% ipython --no-banner

In [1]: import numpy as np

In [2]: import numpy.linalg as la

In [3]: np.set_printoptions(precision=4, suppress=True, linewidth=200, floatmode="fixed")

In [4]: tidy = lambda a: np.round(a, 4) + 0

In [5]: mat = np.array([[0.9, 0.7, 0.5], [-1.5, 1.3, -1.2], [-0.4, 0.6, -1.1]])

In [6]: mat[:, 0] *= 3

In [7]: tidy(mat)
Out[7]: 
array([[ 2.7000,  0.7000,  0.5000],
       [-4.5000,  1.3000, -1.2000],
       [-1.2000,  0.6000, -1.1000]])

In [8]: A2 = np.array([[2, -2], [2, 0]])

In [9]: basis = np.kron(A2, mat)

In [10]: tidy(la.norm(basis, 2)), tidy(la.norm(A2, 2) * la.norm(mat, 2))
Out[10]: (np.float64(18.3416), np.float64(18.3416))

In [11]: A2 = la.inv(mat)

In [12]: tidy(la.cond(mat))
Out[12]: np.float64(8.9407)

In [13]: tidy(la.det(mat) * A2)
Out[13]: 
array([[-0.7100,  1.0700, -1.4900],
       [-3.5100, -2.3700,  0.9900],
       [-1.1400, -2.4600,  6.6600]])

In [14]: tidy(mat @ A2)
Out[14]: 
array([[1.0000, 0.0000, 0.0000],
       [0.0000, 1.0000, 0.0000],
       [0.0000, 0.0000, 1.0000]])

In [15]: (np.abs(A2) > 1e-9).astype(int)
Out[15]: 
array([[1, 1, 1],
       [1, 1, 1],
       [1, 1, 1]])

In [16]: rng = np.random.default_rng(46910)

In [17]: idx = rng.permutation(3)

In [18]: A2 = mat[:, idx] * rng.choice([-1, 1], 3)

In [19]: tidy(A2)
Out[19]: 
array([[ 0.5000,  0.7000,  2.7000],
       [-1.2000,  1.3000, -4.5000],
       [-1.1000,  0.6000, -1.2000]])

In [20]: left, _, Vt = la.svd(mat.T @ A2)

In [21]: tidy(left @ Vt)
Out[21]: 
array([[0.0000, 0.0000, 1.0000],
       [0.0000, 1.0000, 0.0000],
       [1.0000, 0.0000, 0.0000]])

In [22]: idx
Out[22]: array([2, 1, 0])

In [23]: u = np.array([-1, 2, 2])

In [24]: A = np.outer(rng.normal(size=12), u) + 0.1 * rng.normal(size=(12, 3))

In [25]: tidy(A)
Out[25]: 
array([[ 0.0845, -0.5518, -0.3325],
       [-0.7570,  1.2818,  1.2773],
       [ 0.1372, -0.3278, -0.2714],
       [ 0.4512, -1.2981, -1.4327],
       [-0.5021,  1.1611,  0.9386],
       [-1.0089,  1.7883,  1.8721],
       [ 1.0722, -2.1545, -2.0453],
       [-0.9667,  1.7189,  1.5555],
       [-0.4979,  1.3161,  1.3646],
       [-0.1563,  0.5157,  0.4981],
       [ 0.8618, -2.2825, -2.1504],
       [ 0.6374, -1.6373, -1.5090]])

In [26]: basis = A[[10, 4]].astype(float)

In [27]: for _ in range(7):
    ...:     idx = la.norm(A[:, None] - basis, axis=-1).argmin(axis=1)
    ...:     basis = np.array([A[idx == j].mean(axis=0) for j in range(2)])
    ...: 

In [28]: idx
Out[28]: array([1, 1, 1, 0, 1, 1, 0, 1, 1, 1, 0, 0])

In [29]: tidy(basis)
Out[29]: 
array([[ 0.7557, -1.8431, -1.7844],
       [-0.4584,  0.8628,  0.8628]])

In [30]: np.abs(basis[1] - basis[0]).argmax()
Out[30]: np.int64(1)

In [31]: tidy(la.norm(basis, 2))
Out[31]: np.float64(2.9738)

In [32]: tidy(la.norm(basis, axis=0))
Out[32]: array([0.8838, 2.0351, 1.9820])

In [33]: tidy(la.norm(basis[1] - basis[0]))
Out[33]: np.float64(3.9753)

In [34]: la.norm(basis, axis=1).argmax()
Out[34]: np.int64(0)

In [35]: tidy(la.norm(basis, 1)), tidy(la.norm(basis, np.inf))
Out[35]: (np.float64(2.7059), np.float64(4.3831))

In [36]: tidy(la.norm(basis) ** 2 / la.norm(basis, 2) ** 2)
Out[36]: np.float64(1.0009)
